$ python3 -q
>>> import numpy as np
>>> np.set_printoptions(suppress=True, linewidth=160)
>>> K = np.loadtxt("layer4.csv", delimiter=",")
>>> K
array([[20.619, 10.548, 19.728,  0.223, 10.473],
       [22.343,  9.232, 17.835,  1.677, 10.465],
       [19.121,  9.525, 20.549,  0.38 ,  8.216],
       [20.365, 10.047, 20.27 , -0.376,  9.23 ],
       [20.517,  9.892, 20.494, -0.852,  9.587],
       [17.453,  9.742, 20.613,  0.563,  9.608],
       [20.686, 10.156, 19.791,  0.755,  9.708],
       [20.154, 10.59 , 21.339,  0.83 ,  9.792],
       [20.687,  8.729, 18.275,  0.379,  9.392],
       [19.444,  9.764, 19.356, -1.214, 11.057],
       [19.239, 10.636, 20.064,  0.462,  9.948],
       [20.934,  8.512, 20.621, -0.61 ,  9.471],
       [21.109,  9.642, 21.2  ,  0.861,  9.833],
       [19.291,  9.327, 20.018, -0.42 ,  9.597],
       [19.541, 10.002, 20.688,  0.47 ,  9.967],
       [19.693, 10.299, 19.752, -0.454, 10.547]])
>>> np.linalg.norm(K, axis=1).argmax()
np.int64(12)
>>> np.round(np.linalg.norm(K[4], 1), 3), np.round(np.linalg.norm(K[4], np.inf), 3)
(np.float64(61.342), np.float64(20.517))
>>> round(float(np.linalg.norm(K, 2)), 3)
126.305
>>> u = np.array([2, 2, 5])
>>> np.round(np.cross(K[2, :3], K[9, :3]), 3)
array([-16.275,  29.449,   1.493])
>>> np.round(np.convolve(K[2], u), 3)
array([ 38.242,  57.292, 155.753,  89.483, 119.937,  18.332,  41.08 ])
>>> np.round(np.polyval(u, K[2]), 3)
array([774.467, 205.501, 890.621,   6.049, 156.437])
>>> np.round(np.correlate(K[2], K[9], "full"), 3)
array([211.421,  82.105, 585.753, 350.319, 952.92 , 383.226, 562.294,  87.61 , 159.752])
>>> mat = np.array([[2, 1, -2, 0, -2],
...     [0, -2, 2, 2, 0],
...     [0, 0, 0, 1, 0],
...     [0, 0, 0, 2, 1],
...     [0, 0, 0, 0, -1]])
>>> left, sig, vt = np.linalg.svd(mat, full_matrices=False)
>>> np.round(vt @ vt.T, 3) + 0
array([[1., 0., 0., 0., 0.],
       [0., 1., 0., 0., 0.],
       [0., 0., 1., 0., 0.],
       [0., 0., 0., 1., 0.],
       [0., 0., 0., 0., 1.]])
>>> np.round(left.T @ mat @ vt.T, 3) + 0
array([[4.479, 0.   , 0.   , 0.   , 0.   ],
       [0.   , 2.803, 0.   , 0.   , 0.   ],
       [0.   , 0.   , 1.928, 0.   , 0.   ],
       [0.   , 0.   , 0.   , 0.607, 0.   ],
       [0.   , 0.   , 0.   , 0.   , 0.   ]])
>>> np.round(left.T @ left, 3) + 0
array([[1., 0., 0., 0., 0.],
       [0., 1., 0., 0., 0.],
       [0., 0., 1., 0., 0.],
       [0., 0., 0., 1., 0.],
       [0., 0., 0., 0., 1.]])
>>> np.abs(left[:, 0]).round(6).argmax()
np.int64(0)
>>> np.allclose(left * sig @ vt, mat)
True
>>> np.round(np.cumsum(sig ** 2) / np.sum(sig ** 2), 3)
array([0.627, 0.872, 0.988, 1.   , 1.   ])
>>> round(np.sqrt((sig ** 2).sum()), 3), round(np.linalg.norm(mat), 3)
(np.float64(5.657), np.float64(5.657))
>>> def softmax(z):
...     e = np.exp(z - z.max(axis=-1, keepdims=True))
...     return e / e.sum(axis=-1, keepdims=True)
... 
>>> np.round(softmax(mat[4]), 3)
array([0.229, 0.229, 0.229, 0.229, 0.084])
>>> np.round(softmax(10 * mat[4]), 3) + 0
array([0.25, 0.25, 0.25, 0.25, 0.  ])
>>> att = mat @ mat.T / np.sqrt(5)
>>> np.round(softmax(att)[4] @ mat, 3)
array([ 0.736,  0.067, -0.435,  0.643, -0.875])
>>> np.round(softmax(att + np.triu(np.full(att.shape, -np.inf), 1)), 3) + 0
array([[1.   , 0.   , 0.   , 0.   , 0.   ],
       [0.   , 1.   , 0.   , 0.   , 0.   ],
       [0.2  , 0.488, 0.312, 0.   , 0.   ],
       [0.022, 0.329, 0.134, 0.514, 0.   ],
       [0.368, 0.15 , 0.15 , 0.096, 0.235]])
